$ ipython --no-banner

In [1]: import numpy as np

In [2]: from numpy import linalg as LA

In [3]: np.set_printoptions(suppress=True, linewidth=100)

In [4]: def rnd(a):
   ...:     return np.round(a, 1) + 0
   ...: 

In [5]: K = np.load("layer16.npy")

In [6]: print(K)
[[-0.7  0.6  1.2]
 [ 0.1 -2.1  0.9]]

In [7]: rng = np.random.default_rng(351)

In [8]: M2 = K + rng.integers(-2, 3, (2, 1)) @ rng.integers(-2, 3, (1, 3))

In [9]: print(M2)
[[-0.7  0.6  1.2]
 [-0.9 -2.1  1.9]]

In [10]: print(rnd(M2 - K))
[[ 0.  0.  0.]
 [-1.  0.  1.]]

In [11]: left, sig, Vh = LA.svd(M2, full_matrices=False)

In [12]: print(rnd(sig / sig[0]))
[1.  0.5]

In [13]: print(rnd(np.sqrt((sig ** 2).sum())), rnd(LA.norm(M2)))
3.3 3.3

In [14]: print((sig > 1e-8).sum())
2

In [15]: print(rnd(Vh @ Vh.T))
[[1. 0.]
 [0. 1.]]

In [16]: print(left.shape, sig.shape, Vh.shape)
(2, 2) (2,) (2, 3)

In [17]: print(rnd(sig))
[3.  1.4]

In [18]: left, sig, Vh = LA.svd(K, full_matrices=False)

In [19]: print(rnd(np.sqrt((sig ** 2).sum())), rnd(LA.norm(K)))
2.7 2.7

In [20]: print(rnd(sig))
[2.3 1.5]

In [21]: print(rnd(sig / sig[0]))
[1.  0.7]

In [22]: print((sig > 1e-8).sum())
2

In [23]: print(left.shape, sig.shape, Vh.shape)
(2, 2) (2,) (2, 3)

In [24]: arr = np.load("block14.npy")

In [25]: print(arr)
[[-0.1 -0.4  1.6]
 [ 0.3  0.2  1.8]
 [ 0.4 -0.6  1.7]
 [-0.2 -0.2  2. ]
 [-0.2 -0.1  1.9]
 [ 0.2  0.1  2.1]
 [ 2.8  0.8  1.3]
 [ 1.5  0.9  1. ]
 [ 2.6  1.1  1.1]
 [ 2.1  1.3  1.6]
 [ 2.3  1.2  0.9]
 [ 2.1  0.9  0.8]]

In [26]: M2 = np.array([[-3, -1, -1], [0, -3, -2], [3, 3, -2]])

In [27]: print(rnd(np.einsum("ik,kj->ji", K, M2)))
[[ 5.7  2.4]
 [ 2.5  8.9]
 [-2.9  2.3]]

In [28]: print(np.einsum("ij->j", K))
[-0.6 -1.5  2.1]

In [29]: print(LA.matrix_rank(K @ M2))
2

In [30]: print(rnd(np.einsum("ij,ij->i", K, K)))
[2.3 5.2]

In [31]: print(LA.matrix_rank(np.vstack([K, M2.T])))
3

In [32]: z = arr[:, 0] > np.median(arr[:, 0])

In [33]: u = arr[z].mean(axis=0) - arr[~z].mean(axis=0)

In [34]: print(z.astype(int))
[0 0 0 0 0 0 1 1 1 1 1 1]

In [35]: print(((arr - arr.mean(axis=0)) @ u > 0).astype(int))
[0 0 0 0 0 0 1 1 1 1 1 1]

In [36]: C = arr[[11, 0]].astype(float)

In [37]: for _ in range(7):
    ...:     z = LA.norm(arr[:, None] - C, axis=-1).argmin(axis=1)
    ...:     C = np.array([arr[z == j].mean(axis=0) for j in range(2)])
    ...: 

In [38]: print(z)
[1 1 1 1 1 1 0 0 0 0 0 0]

In [39]: print(rnd(C))
[[ 2.2  1.   1.1]
 [ 0.1 -0.2  1.8]]

In [40]: print(np.abs(C[1] - C[0]).argmax())
0

In [41]: print(np.bincount(z))
[6 6]

In [42]: F = np.loadtxt("mat.csv", delimiter=",")

In [43]: print(F)
[[0. 9. 0. 9.]
 [1. 1. 1. 1.]
 [0. 9. 0. 9.]
 [1. 1. 1. 1.]]

In [44]: x0 = np.array([2, 1, 1, 0])

In [45]: print((F @ x0).argmax())
0

In [46]: print(F @ np.eye(4)[1])
[9. 1. 9. 1.]

In [47]: print(F @ np.ones(4))
[18.  4. 18.  4.]

In [48]: print((F * x0).sum(axis=1))
[9. 4. 9. 4.]

In [49]: M2 = np.array([[2, 2, -3], [-3, 2, -2], [1, -1, -2], [-3, 0, 1]])

In [50]: print(np.einsum("ij,ij->i", F, F))
[162.   4. 162.   4.]

In [51]: print(np.allclose(F[:-1].T @ LA.lstsq(F[:-1].T, F[-1])[0], F[-1]))
True

In [52]: print(np.abs(np.diag(LA.qr(F)[1])) > 1e-9)
[ True  True False False]

In [53]: print(rnd(np.trace(LA.pinv(F) @ F)))
2.0

In [54]: print(rnd(F @ LA.pinv(F) @ F))
[[0. 9. 0. 9.]
 [1. 1. 1. 1.]
 [0. 9. 0. 9.]
 [1. 1. 1. 1.]]

In [55]: M2 = F / LA.norm(F, axis=1, keepdims=True)

In [56]: G = M2 @ M2.T

In [57]: print(rnd(G))
[[1.  0.7 1.  0.7]
 [0.7 1.  0.7 1. ]
 [1.  0.7 1.  0.7]
 [0.7 1.  0.7 1. ]]

In [58]: print(np.degrees(np.arccos(np.clip(G[0, 2], -1, 1))))
0.0

In [59]: print(rnd(LA.norm(M2, axis=1)))
[1. 1. 1. 1.]

In [60]: print((G - 2 * np.eye(4)).round(6).argmax(axis=1))
[2 3 0 1]

In [61]: W1 = np.array([[2, 1, 1, 2, 1, 1],
    ...:     [1, 1, 2, 0, 2, 2],
    ...:     [1, 1, 2, 0, 2, 0],
    ...:     [2, 2, 2, 1, 0, 2]])

In [62]: beta = np.array([2, 1, 3, 1, 1, -3])

In [63]: H = np.maximum(G @ W1 + beta, 0)

In [64]: print(rnd(H))
[[7.1 5.1 8.8 3.7 5.4 0.8]
 [7.1 5.4 9.1 3.4 5.1 1.7]
 [7.1 5.1 8.8 3.7 5.4 0.8]
 [7.1 5.4 9.1 3.4 5.1 1.7]]

In [65]: C = np.array([[-2, 2], [1, 1], [-2, -1], [0, 1], [1, 1], [0, 0]])

In [66]: print(W1 @ C)
[[-4  7]
 [-3  3]
 [-3  3]
 [-6  5]]

In [67]: data = np.load("a.npy")

In [68]: print(data)
[[ 2 -2  2 -2]
 [-2 -1 -2 -1]
 [ 2 -2  2 -2]
 [-2 -1 -2 -1]]

In [69]: # looks like rank 2

In [70]: vals, V = LA.eigh(data)

In [71]: print(vals.sum(), np.trace(data))
2.0 2

In [72]: print(rnd(V @ np.diag(vals) @ V.T))
[[ 2. -2.  2. -2.]
 [-2. -1. -2. -1.]
 [ 2. -2.  2. -2.]
 [-2. -1. -2. -1.]]

In [73]: print(rnd(LA.svd(data, compute_uv=False)))
[6. 4. 0. 0.]

In [74]: print(np.abs(V[:, -1]).round(6).argmax())
0

In [75]: print(rnd(LA.eigvalsh(data @ data)))
[ 0.  0. 16. 36.]

In [76]: print(rnd(V.T @ data @ V))
[[-4.  0.  0.  0.]
 [ 0.  0.  0.  0.]
 [ 0.  0.  0.  0.]
 [ 0.  0.  0.  6.]]

In [77]: print((vals > 1e-8).sum(), (vals < -1e-8).sum())
1 1
